$ python3 -q
>>> import numpy as np
>>> from numpy import linalg as LA
>>> np.set_printoptions(precision=2, suppress=True, linewidth=200, floatmode="fixed")
>>> tidy = lambda a: np.round(a, 2) + 0
>>> E = np.load("arr.npy")
>>> E
array([[ 1, -1, -2,  1,  1, -1],
       [ 0,  1,  1,  0,  1,  0],
       [ 0, -2, -1, -1,  0,  0],
       [ 1,  1,  1,  2,  2, -2],
       [-2,  1,  2, -2,  0,  1],
       [-2,  1,  1,  0,  0,  1]])
>>> u = np.array([-9, 8, -7, -8, 7, 0])
>>> M2 = E + np.outer(u, np.eye(6)[1])
>>> M2
array([[  1.00, -10.00,  -2.00,   1.00,   1.00,  -1.00],
       [  0.00,   9.00,   1.00,   0.00,   1.00,   0.00],
       [  0.00,  -9.00,  -1.00,  -1.00,   0.00,   0.00],
       [  1.00,  -7.00,   1.00,   2.00,   2.00,  -2.00],
       [ -2.00,   8.00,   2.00,  -2.00,   0.00,   1.00],
       [ -2.00,   1.00,   1.00,   0.00,   0.00,   1.00]])
>>> tidy(LA.det(M2) / LA.det(E)), tidy(1 + LA.solve(E, u)[1])
(np.float64(5.71), np.float64(5.71))
>>> t3 = np.stack([M2, 3 * M2, M2[::-1]])
>>> tidy(LA.norm(t3, axis=(1, 2)))
array([20.52, 61.55, 20.52])
>>> x0 = np.array([3, 0, 2, 0, 0, 3])
>>> rhs = E @ x0
>>> rhs
array([-4,  2, -2, -1,  1, -1])
>>> tidy(LA.solve(E, rhs))
array([3.00, 0.00, 2.00, 0.00, 0.00, 3.00])
>>> tidy(LA.solve(E, 2 * rhs))
array([6.00, 0.00, 4.00, 0.00, 0.00, 6.00])
>>> tidy(LA.solve(E, E[:, 1]))
array([0.00, 1.00, 0.00, 0.00, 0.00, 0.00])
>>> tidy(LA.solve(E, rhs + E[:, 0]))
array([4.00, 0.00, 2.00, 0.00, 0.00, 3.00])
>>> rng = np.random.default_rng(923394)
>>> lab = rng.permutation(6)
>>> M2 = E[:, lab] * rng.choice([-1, 1], 6)
>>> M2
array([[-1,  2, -1,  1, -1, -1],
       [ 0, -1,  0,  1,  0,  1],
       [ 0,  1,  1,  0,  0, -2],
       [-2, -1, -2,  2, -1,  1],
       [ 1, -2,  2,  0,  2,  1],
       [ 1, -1,  0,  0,  2,  1]])
>>> left, _, Vt = LA.svd(E.T @ M2)
>>> tidy(left @ Vt)
array([[ 0.00,  0.00,  0.00,  0.00, -1.00,  0.00],
       [ 0.00,  0.00,  0.00,  0.00,  0.00,  1.00],
       [ 0.00, -1.00,  0.00,  0.00,  0.00,  0.00],
       [ 0.00,  0.00, -1.00,  0.00,  0.00,  0.00],
       [ 0.00,  0.00,  0.00,  1.00,  0.00,  0.00],
       [ 1.00,  0.00,  0.00,  0.00,  0.00,  0.00]])
>>> tidy(LA.lstsq(E, M2)[0])
array([[ 0.00,  0.00,  0.00,  0.00, -1.00,  0.00],
       [ 0.00,  0.00,  0.00,  0.00,  0.00,  1.00],
       [ 0.00, -1.00,  0.00,  0.00,  0.00,  0.00],
       [ 0.00,  0.00, -1.00,  0.00,  0.00,  0.00],
       [ 0.00,  0.00,  0.00,  1.00,  0.00,  0.00],
       [ 1.00,  0.00,  0.00,  0.00,  0.00,  0.00]])
>>> M2 = np.array([[-2, 0, 0],
...     [2, 2, 0],
...     [-1, 1, -2],
...     [-1, -2, 1],
...     [1, 0, 1],
...     [0, 2, 0]])
>>> np.vstack([E, M2.T]).shape
(9, 6)
>>> np.einsum("ij,ij->i", E, E)
array([ 9,  3,  6, 15, 14,  7])
>>> np.einsum("ij->j", E)
array([-2,  1,  2,  0,  4, -1])
>>> M2.T @ E.T
array([[-2,  2, -2, -1,  6,  5],
       [-8,  3, -3, -5, 10,  5],
       [ 6, -1,  1,  2, -6, -2]])
>>> M2 @ E
Traceback (most recent call last):
  File "<python-input-31>", line 1, in <module>
    M2 @ E
    ~~~^~~
ValueError: matmul: Input operand 1 has a mismatch in its core dimension 0, with gufunc signature (n?,k),(k,m?)->(n?,m?) (size 6 is different from 3)
>>> M2 = np.array([[3, -1, 0, 3, -5, 4],
...     [4, -5, 1, 0, 4, 5],
...     [2, 3, 3, 3, -5, -3],
...     [0, 0, 4, -1, 3, 2],
...     [-2, 4, -4, -1, 1, -4],
...     [-2, -4, 3, -3, -3, 2]])
>>> arr = np.triu(M2, 1)
>>> arr
array([[ 0, -1,  0,  3, -5,  4],
       [ 0,  0,  1,  0,  4,  5],
       [ 0,  0,  0,  3, -5, -3],
       [ 0,  0,  0,  0,  3,  2],
       [ 0,  0,  0,  0,  0, -4],
       [ 0,  0,  0,  0,  0,  0]])
>>> rk = LA.matrix_rank(arr)
>>> rk
np.int64(5)
>>> N = LA.svd(arr)[2][rk:].T
>>> np.allclose(arr @ N, 0)
True
>>> N.shape
(6, 1)
>>> arr @ N
array([[0.00],
       [0.00],
       [0.00],
       [0.00],
       [0.00],
       [0.00]])
>>> N @ N.T
array([[1.00, 0.00, 0.00, 0.00, 0.00, 0.00],
       [0.00, 0.00, 0.00, 0.00, 0.00, 0.00],
       [0.00, 0.00, 0.00, 0.00, 0.00, 0.00],
       [0.00, 0.00, 0.00, 0.00, 0.00, 0.00],
       [0.00, 0.00, 0.00, 0.00, 0.00, 0.00],
       [0.00, 0.00, 0.00, 0.00, 0.00, 0.00]])
>>> [int(LA.matrix_rank(np.delete(arr, i, axis=0))) for i in range(6)]
[4, 4, 4, 4, 4, 5]
>>> left, sigma, Vt = LA.svd(arr)
>>> np.argmax(sigma[:-1] / (sigma[1:] + 1e-6)) + 1
np.int64(5)
>>> tidy(sigma)
array([10.00,  7.82,  1.85,  0.59,  0.42,  0.00])
>>> M2 = left[:, :5] @ np.diag(sigma[:5]) @ Vt[:5]
>>> tidy(LA.norm(arr - M2) / LA.norm(arr))
np.float64(0.0)
>>> tidy(np.abs(arr - M2).max())
np.float64(0.0)
>>> tidy(M2)
array([[ 0.00, -1.00,  0.00,  3.00, -5.00,  4.00],
       [ 0.00,  0.00,  1.00,  0.00,  4.00,  5.00],
       [ 0.00,  0.00,  0.00,  3.00, -5.00, -3.00],
       [ 0.00,  0.00,  0.00,  0.00,  3.00,  2.00],
       [ 0.00,  0.00,  0.00,  0.00,  0.00, -4.00],
       [ 0.00,  0.00,  0.00,  0.00,  0.00,  0.00]])
>>> LA.matrix_rank(M2)
np.int64(5)
>>> LA.matrix_rank(arr, rtol=0.05)
np.int64(4)
>>> tidy(LA.norm(arr - M2, 2)), sigma[5]
(np.float64(0.0), np.float64(0.0))
>>> left, sigma, Vt = LA.svd(arr)
>>> evecs = Vt[:(sigma > 1e-8).sum()]
>>> x0 = arr[1] + 2 * arr[3] + rng.integers(2) * np.eye(6)[1]
>>> x0
array([ 0.00,  1.00,  1.00,  0.00, 10.00,  9.00])
>>> np.allclose(evecs.T @ evecs @ x0, x0)
True
>>> LA.matrix_rank(np.vstack([arr, x0]))
np.int64(5)
>>> tidy(evecs.T @ evecs)
array([[0.00, 0.00, 0.00, 0.00, 0.00, 0.00],
       [0.00, 1.00, 0.00, 0.00, 0.00, 0.00],
       [0.00, 0.00, 1.00, 0.00, 0.00, 0.00],
       [0.00, 0.00, 0.00, 1.00, 0.00, 0.00],
       [0.00, 0.00, 0.00, 0.00, 1.00, 0.00],
       [0.00, 0.00, 0.00, 0.00, 0.00, 1.00]])
>>> tidy(np.diag(evecs.T @ evecs))
array([0.00, 1.00, 1.00, 1.00, 1.00, 1.00])
>>> tidy(LA.norm(x0 - evecs.T @ evecs @ x0))
np.float64(0.0)
>>> tidy(LA.norm(arr) ** 2 / LA.norm(arr, 2) ** 2)
np.float64(1.65)
>>> tidy(LA.norm(arr, axis=1))
array([7.14, 6.48, 6.56, 3.61, 4.00, 0.00])
>>> tidy(LA.norm(arr[5] - arr[1]))
np.float64(6.48)
>>> tidy(LA.norm(arr, 1)), tidy(LA.norm(arr, np.inf))
(np.float64(18.0), np.float64(13.0))
>>> x0 = np.array([-2, 0, -2, 0, -2, -2])
>>> a = np.maximum(arr @ x0, 0)
>>> np.maximum(arr @ (3 * x0), 0)
array([ 6,  0, 48,  0, 24,  0])
>>> arr * (a > 1e-9)[:, None]
array([[ 0, -1,  0,  3, -5,  4],
       [ 0,  0,  0,  0,  0,  0],
       [ 0,  0,  0,  3, -5, -3],
       [ 0,  0,  0,  0,  0,  0],
       [ 0,  0,  0,  0,  0, -4],
       [ 0,  0,  0,  0,  0,  0]])
>>> tidy(np.tanh(arr @ x0))
array([ 0.96, -1.00,  1.00, -1.00,  1.00,  0.00])
>>> np.maximum(arr @ x0, 0) - np.maximum(-arr @ x0, 0)
array([  2, -20,  16, -10,   8,   0])
>>> A = np.load("w.npy")
>>> A
array([[ 2,  3,  0,  1, -2,  2, -3,  3],
       [ 0,  3, -2, -1, -1,  1, -3,  3],
       [ 0,  0, -2,  1,  1,  1, -3,  0],
       [ 0,  0,  0,  2,  2,  0, -3,  3],
       [ 0,  0,  0,  0,  1,  1,  1, -1],
       [ 0,  0,  0,  0,  0,  3,  3,  1],
       [ 0,  0,  0,  0,  0,  0, -1, -2],
       [ 0,  0,  0,  0,  0,  0,  0, -1]])
>>> # triangular: eigenvalues sit on the diagonal
>>> A.reshape(2, -1)
array([[ 2,  3,  0,  1, -2,  2, -3,  3,  0,  3, -2, -1, -1,  1, -3,  3,  0,  0, -2,  1,  1,  1, -3,  0,  0,  0,  0,  2,  2,  0, -3,  3],
       [ 0,  0,  0,  0,  1,  1,  1, -1,  0,  0,  0,  0,  0,  3,  3,  1,  0,  0,  0,  0,  0,  0, -1, -2,  0,  0,  0,  0,  0,  0,  0, -1]])
>>> t3 = A.reshape(8, 2, -1)
>>> np.swapaxes(t3, 1, 2)[7]
array([[ 0,  0],
       [ 0,  0],
       [ 0,  0],
       [ 0, -1]])
>>> t3.shape
(8, 2, 4)
>>> t3.sum(axis=1)
array([[ 0,  5, -3,  4],
       [-1,  4, -5,  2],
       [ 1,  1, -5,  1],
       [ 2,  0, -3,  5],
       [ 1,  1,  1, -1],
       [ 0,  3,  3,  1],
       [ 0,  0, -1, -2],
       [ 0,  0,  0, -1]])
>>> (A + A.T) / 2
array([[ 2.00,  1.50,  0.00,  0.50, -1.00,  1.00, -1.50,  1.50],
       [ 1.50,  3.00, -1.00, -0.50, -0.50,  0.50, -1.50,  1.50],
       [ 0.00, -1.00, -2.00,  0.50,  0.50,  0.50, -1.50,  0.00],
       [ 0.50, -0.50,  0.50,  2.00,  1.00,  0.00, -1.50,  1.50],
       [-1.00, -0.50,  0.50,  1.00,  1.00,  0.50,  0.50, -0.50],
       [ 1.00,  0.50,  0.50,  0.00,  0.50,  3.00,  1.50,  0.50],
       [-1.50, -1.50, -1.50, -1.50,  0.50,  1.50, -1.00, -1.00],
       [ 1.50,  1.50,  0.00,  1.50, -0.50,  0.50, -1.00, -1.00]])
>>> LA.matrix_power(A, 3)
array([[  8,  57, -18, -15, -34,  43,  -5,  75],
       [  0,  27, -14, -25, -33,   8,  -4,  -4],
       [  0,   0,  -8,   4,   5,  11, -15, -28],
       [  0,   0,   0,   8,  14,  12,   1,   3],
       [  0,   0,   0,   0,   1,  13,  10,  -2],
       [  0,   0,   0,   0,   0,  27,  21,   1],
       [  0,   0,   0,   0,   0,   0,  -1,  -6],
       [  0,   0,   0,   0,   0,   0,   0,  -1]])
>>> LA.determinant(A)
Traceback (most recent call last):
  File "<python-input-82>", line 1, in <module>
    LA.determinant(A)
    ^^^^^^^^^^^^^^
AttributeError: module 'numpy.linalg' has no attribute 'determinant'
>>> tidy(np.abs(LA.eigvals(A)).max())
np.float64(3.0)
>>> np.allclose(A, A.T)
False
>>> tidy(np.sort(np.abs(LA.eigvals(A))))
array([1.00, 1.00, 1.00, 2.00, 2.00, 2.00, 3.00, 3.00])
>>> tidy(LA.det(A))
np.float64(-72.0)
>>> u = np.array([-1, -1, -3, -1, 2, -1, 1, 3])
>>> M2 = A + np.outer(u, np.eye(8)[3])
>>> M2
array([[ 2.00,  3.00,  0.00,  0.00, -2.00,  2.00, -3.00,  3.00],
       [ 0.00,  3.00, -2.00, -2.00, -1.00,  1.00, -3.00,  3.00],
       [ 0.00,  0.00, -2.00, -2.00,  1.00,  1.00, -3.00,  0.00],
       [ 0.00,  0.00,  0.00,  1.00,  2.00,  0.00, -3.00,  3.00],
       [ 0.00,  0.00,  0.00,  2.00,  1.00,  1.00,  1.00, -1.00],
       [ 0.00,  0.00,  0.00, -1.00,  0.00,  3.00,  3.00,  1.00],
       [ 0.00,  0.00,  0.00,  1.00,  0.00,  0.00, -1.00, -2.00],
       [ 0.00,  0.00,  0.00,  3.00,  0.00,  0.00,  0.00, -1.00]])
>>> LA.matrix_rank(LA.inv(M2) - LA.inv(A), tol=1e-8)
np.int64(1)
>>> tidy(LA.det(M2) / LA.det(A)), tidy(1 + LA.solve(A, u)[3])
(np.float64(14.17), np.float64(14.17))
>>> M2 = A + rng.integers(-2, 3, (8, 7)) @ rng.integers(-2, 3, (7, 8))
>>> M2
array([[ -1,  -1,  -2,   2,  -6,  15,  -6,   4],
       [ -9,   9,  -1,   1,  -6,   9,   2,   2],
       [ -5,   7,  -8,  -6,  -3,  11,  -8,   5],
       [  1,   2,   4,   2,  -6,  -6, -10,  -6],
       [  4,   1,   0,   0,  -1,   4,   1,   3],
       [ -3,  -5,  -1,   3,  -3,  10,   6,   4],
       [  5,   1,   1,   2,   5,  -4,  -2,  -5],
       [ -1,  -1,   5,   6, -10,   6,  -3,  -9]])
>>> LA.matrix_rank(M2 - A, tol=1e-8)
np.int64(7)
>>> M2 - A
array([[ -3,  -4,  -2,   1,  -4,  13,  -3,   1],
       [ -9,   6,   1,   2,  -5,   8,   5,  -1],
       [ -5,   7,  -6,  -7,  -4,  10,  -5,   5],
       [  1,   2,   4,   0,  -8,  -6,  -7,  -9],
       [  4,   1,   0,   0,  -2,   3,   0,   4],
       [ -3,  -5,  -1,   3,  -3,   7,   3,   3],
       [  5,   1,   1,   2,   5,  -4,  -1,  -3],
       [ -1,  -1,   5,   6, -10,   6,  -3,  -8]])
>>> tidy(LA.svd(M2 - A, compute_uv=False))
array([26.59, 20.87, 14.55, 11.53,  6.22,  5.57,  1.03,  0.00])
